In [1]: import numpy as np

In [2]: import numpy.linalg as la

In [3]: np.set_printoptions(precision=2, suppress=True, linewidth=100)

In [4]: tidy = lambda a: np.round(a, 2) + 0

In [5]: A = np.loadtxt("data.csv", delimiter=",")

In [6]: A
Out[6]: 
array([[-1.,  0.,  0.,  0.,  0.,  0.,  0.,  0.,  0.],
       [ 0., -1.,  0.,  0.,  0.,  0.,  0.,  0.,  0.],
       [ 0.,  0., -1.,  0.,  0.,  0.,  0.,  0.,  0.],
       [ 0.,  0.,  0.,  2.,  0.,  0.,  0.,  0.,  0.],
       [ 0.,  0.,  0.,  0., -1.,  0.,  0.,  0.,  0.],
       [ 0.,  0.,  0.,  0.,  0., -2.,  0.,  0.,  0.],
       [ 0.,  0.,  0.,  0.,  0.,  0.,  0.,  0.,  0.],
       [ 0.,  0.,  0.,  0.,  0.,  0.,  0.,  2.,  0.],
       [ 0.,  0.,  0.,  0.,  0.,  0.,  0.,  0.,  0.]])

In [7]: # column 8 repeats column 6

In [8]: [int(la.matrix_rank(la.matrix_power(A, p))) for p in range(1, 10)]
Out[8]: [7, 7, 7, 7, 7, 7, 7, 7, 7]

In [9]: u = np.array([2, 3, 3])

In [10]: np.convolve(A[4], u)
Out[10]: array([ 0.,  0.,  0.,  0., -2., -3., -3.,  0.,  0.,  0.,  0.])

In [11]: np.correlate(A[4], A[1], "full")
Out[11]: array([0., 0., 0., 0., 0., 0., 0., 0., 0., 0., 0., 1., 0., 0., 0., 0., 0.])

In [12]: U, sig, Vh = la.svd(A)

In [13]: V = Vh[:(sig > 1e-8).sum()]

In [14]: rng = np.random.default_rng(60909)

In [15]: x0 = A[3] + 2 * A[7] + rng.integers(2) * np.eye(9)[1]

In [16]: x0
Out[16]: array([0., 0., 0., 2., 0., 0., 0., 4., 0.])

In [17]: np.diag(V.T @ V)
Out[17]: array([1., 1., 1., 1., 1., 1., 0., 1., 0.])

In [18]: tidy(la.norm(x0 - V.T @ V @ x0))
Out[18]: np.float64(0.0)

In [19]: np.allclose(V.T @ V @ x0, x0)
Out[19]: True
